$ ipython --no-banner

In [1]: import numpy as np

In [2]: import numpy.linalg as la

In [3]: np.set_printoptions(precision=4, suppress=True, linewidth=100)

In [4]: data = np.array([[0, -8, -4, 0, -10, -5],
   ...:     [8, -4, -8, 10, -5, -10],
   ...:     [-8, 4, 8, -10, 5, 10],
   ...:     [0, -10, -5, 0, 0, 0],
   ...:     [10, -5, -10, 0, 0, 0],
   ...:     [-10, 5, 10, 0, 0, 0]])

In [5]: # rank 4

In [6]: Y = np.array([[0, -2], [-2, -1], [0, -2], [-1, -2], [2, 2], [2, 0]])

In [7]: np.vstack([data, Y.T]).shape
Out[7]: (8, 6)

In [8]: np.einsum("ik,kj->ji", data, Y)
Out[8]: 
array([[-14, -32,  32,  20,  10, -10],
       [ -4, -26,  26,  20,   5,  -5]])

In [9]: w1 = np.array([[3, 2, -1, 3, -3],
   ...:     [-3, -2, 3, -3, 0],
   ...:     [-3, -3, 0, 0, 2],
   ...:     [0, -3, 0, 2, 2],
   ...:     [-3, 2, -2, 3, 1],
   ...:     [1, -3, 2, 0, 0]])

In [10]: coef = np.array([1, -4, 1, 0, 5])

In [11]: H = np.maximum(data @ w1 + coef, 0)

In [12]: (H > 0).mean(axis=0)
Out[12]: array([0.6667, 0.6667, 0.3333, 0.5   , 0.3333])

In [13]: la.matrix_rank(H)
Out[13]: np.int64(5)

In [14]: H
Out[14]: 
array([[62, 19,  0,  0,  0],
       [66, 34,  0, 41,  0],
       [ 0,  0, 31,  0, 30],
       [46, 31,  0, 30,  0],
       [76, 56,  0, 45,  0],
       [ 0,  0, 26,  0, 55]])

In [15]: (H > 0).astype(int)
Out[15]: 
array([[1, 1, 0, 0, 0],
       [1, 1, 0, 1, 0],
       [0, 0, 1, 0, 1],
       [1, 1, 0, 1, 0],
       [1, 1, 0, 1, 0],
       [0, 0, 1, 0, 1]])

In [16]: basis = np.array([[2, -1, 1], [-2, 0, -1], [1, -1, 0], [-1, 2, 2], [-1, 2, 0]])

In [17]: H @ basis
Out[17]: 
array([[ 86, -62,  43],
       [ 23,  16, 114],
       [  1,  29,   0],
       [  0,  14,  75],
       [ -5,  14, 110],
       [-29,  84,   0]])

In [18]: mat = np.load("mat.npy")

In [19]: mat
Out[19]: 
array([[-1.95,  1.  ,  0.  , -1.  , -2.  , -2.  ,  0.  ],
       [-2.  , -1.95, -2.  ,  0.  ,  2.  ,  0.  ,  0.  ],
       [-2.  ,  0.  ,  1.05, -1.  ,  0.  , -2.  , -1.  ],
       [-1.  , -1.  , -1.  ,  1.05, -1.  , -2.  ,  1.  ],
       [ 0.  , -2.  , -2.  , -1.  ,  0.05,  1.  , -2.  ],
       [ 1.  ,  2.  ,  2.  , -2.  ,  1.  ,  0.05, -2.  ],
       [-2.  ,  1.  ,  0.  , -1.  , -2.  , -2.  ,  0.05]])

In [20]: round(float(np.trace(mat)), 4)
Out[20]: -1.65

In [21]: round(la.det(mat), 4)
Out[21]: np.float64(4.2723)

In [22]: np.allclose(mat, mat.T)
Out[22]: False

In [23]: la.determinant(mat)
---------------------------------------------------------------------------
AttributeError                            Traceback (most recent call last)
Cell In[23], line 1
----> 1 la.determinant(mat)

AttributeError: module 'numpy.linalg' has no attribute 'determinant'

In [24]: np.sort(np.abs(la.eigvals(mat)))
Out[24]: array([0.05  , 0.5929, 1.189 , 3.0307, 3.0307, 3.5564, 3.7105])

In [25]: (mat - mat.T) / 2
Out[25]: 
array([[ 0. ,  1.5,  1. ,  0. , -1. , -1.5,  1. ],
       [-1.5,  0. , -1. ,  0.5,  2. , -1. , -0.5],
       [-1. ,  1. ,  0. ,  0. ,  1. , -2. , -0.5],
       [ 0. , -0.5,  0. ,  0. ,  0. ,  0. ,  1. ],
       [ 1. , -2. , -1. ,  0. ,  0. ,  0. ,  0. ],
       [ 1.5,  1. ,  2. ,  0. ,  0. ,  0. ,  0. ],
       [-1. ,  0.5,  0.5, -1. ,  0. ,  0. ,  0. ]])

In [26]: (mat + mat.T) / 2
Out[26]: 
array([[-1.95, -0.5 , -1.  , -1.  , -1.  , -0.5 , -1.  ],
       [-0.5 , -1.95, -1.  , -0.5 ,  0.  ,  1.  ,  0.5 ],
       [-1.  , -1.  ,  1.05, -1.  , -1.  ,  0.  , -0.5 ],
       [-1.  , -0.5 , -1.  ,  1.05, -1.  , -2.  ,  0.  ],
       [-1.  ,  0.  , -1.  , -1.  ,  0.05,  1.  , -2.  ],
       [-0.5 ,  1.  ,  0.  , -2.  ,  1.  ,  0.05, -2.  ],
       [-1.  ,  0.5 , -0.5 ,  0.  , -2.  , -2.  ,  0.05]])
